% python3 -q
>>> import numpy as np
>>> from numpy import linalg as LA
>>> np.set_printoptions(precision=2, suppress=True, linewidth=140, floatmode="fixed")
>>> rd = lambda a: np.round(a, 2) + 0
>>> X = np.load("sample11.npy")
>>> X
array([[6, 5, 1],
       [6, 5, 1],
       [5, 4, 0]])
>>> Uu, sigma, VT = LA.svd(X)
>>> vecs = VT[:(sigma > 1e-8).sum()]
>>> rng = np.random.default_rng(3584)
>>> x = X[1] + -1 * X[0] + rng.integers(2) * np.eye(3)[2]
>>> x
array([0.00, 0.00, 0.00])
>>> LA.matrix_rank(np.vstack([X, x]))
np.int64(2)
>>> np.allclose(vecs.T @ vecs @ x, x)
True
>>> x = np.array([-4, 4, -4])
>>> X @ (2 * x)
array([-16, -16,  -8])
>>> (X * x).sum(axis=1)
array([-8, -8, -4])
>>> X * x
array([[-24,  20,  -4],
       [-24,  20,  -4],
       [-20,  16,   0]])
>>> np.sign((X @ x).round(6))
array([-1, -1, -1])
>>> X @ x
array([-8, -8, -4])
>>> LA.norm(X @ x) <= LA.norm(X, 2) * LA.norm(x) + 1e-9
np.True_
>>> np.einsum("ij,j->i", X, x)
array([-8, -8, -4])
>>> X @ np.eye(3)[2]
array([1.00, 1.00, 0.00])
>>> r = LA.matrix_rank(X)
>>> r
np.int64(2)
>>> N = LA.svd(X)[2][r:].T
>>> [int(LA.matrix_rank(X[:i])) for i in range(1, len(X) + 1)]
[1, 1, 2]
>>> [int(LA.matrix_rank(np.delete(X, i, axis=0))) for i in range(3)]
[2, 2, 1]
>>> rd(N @ N.T)
array([[ 0.38, -0.48,  0.10],
       [-0.48,  0.60, -0.12],
       [ 0.10, -0.12,  0.02]])
>>> [int(LA.matrix_rank(X[:, :j + 1])) for j in range(3)]
[1, 2, 2]
>>> rd(X @ N)
array([[0.00],
       [0.00],
       [0.00]])
>>> np.allclose(X @ N, 0)
True
>>> mat = np.load("m.npy")
>>> rd(mat)
array([[ 0.57, -0.13,  0.48],
       [-0.13,  0.03, -0.11],
       [ 0.48, -0.11,  0.40]])
>>> np.abs(np.diag(LA.qr(mat)[1])) > 1e-9
array([ True, False, False])
>>> rd(mat @ LA.pinv(mat) @ mat)
array([[ 0.57, -0.13,  0.48],
       [-0.13,  0.03, -0.11],
       [ 0.48, -0.11,  0.40]])
>>> rd(np.trace(LA.pinv(mat) @ mat))
np.float64(1.0)
>>> np.allclose(mat[:-1].T @ LA.lstsq(mat[:-1].T, mat[-1])[0], mat[-1])
True
>>> LA.matrix_rank(mat, rtol=0.1)
np.int64(1)
>>> LA.cond(mat) > 100
np.True_
>>> A = np.array([[11, 0, 6, 6], [9, -18, 1, 0], [5, 1, 28, 8], [0, 6, 2, -13]])
>>> A
array([[ 11,   0,   6,   6],
       [  9, -18,   1,   0],
       [  5,   1,  28,   8],
       [  0,   6,   2, -13]])
>>> lab = rng.permutation(4)
>>> out = A[:, lab] * rng.choice([-1, 1], 4)
>>> out
array([[ -6, -11,  -6,   0],
       [  0,  -9,  -1,  18],
       [ -8,  -5, -28,  -1],
       [ 13,   0,  -2,  -6]])
>>> Uu, _, VT = LA.svd(A.T @ out)
>>> lab
array([3, 0, 2, 1])
>>> u, v = out[2], out[1]
>>> u @ v
np.int64(55)
>>> pr = (u @ v) / (u @ u) * u
>>> rd(pr)
array([-0.50, -0.31, -1.76, -0.06])
>>> LA.matrix_rank(np.outer(u, v))
np.int64(1)
>>> out = A + rng.integers(-2, 3, (4, 2)) @ rng.integers(-2, 3, (2, 4))
>>> out
array([[  7,   6,   2,  10],
       [ 13, -24,   5,  -4],
       [  3,   1,  29,   7],
       [  4,   3,   3, -14]])
>>> LA.matrix_rank(out - A, tol=1e-8)
np.int64(2)
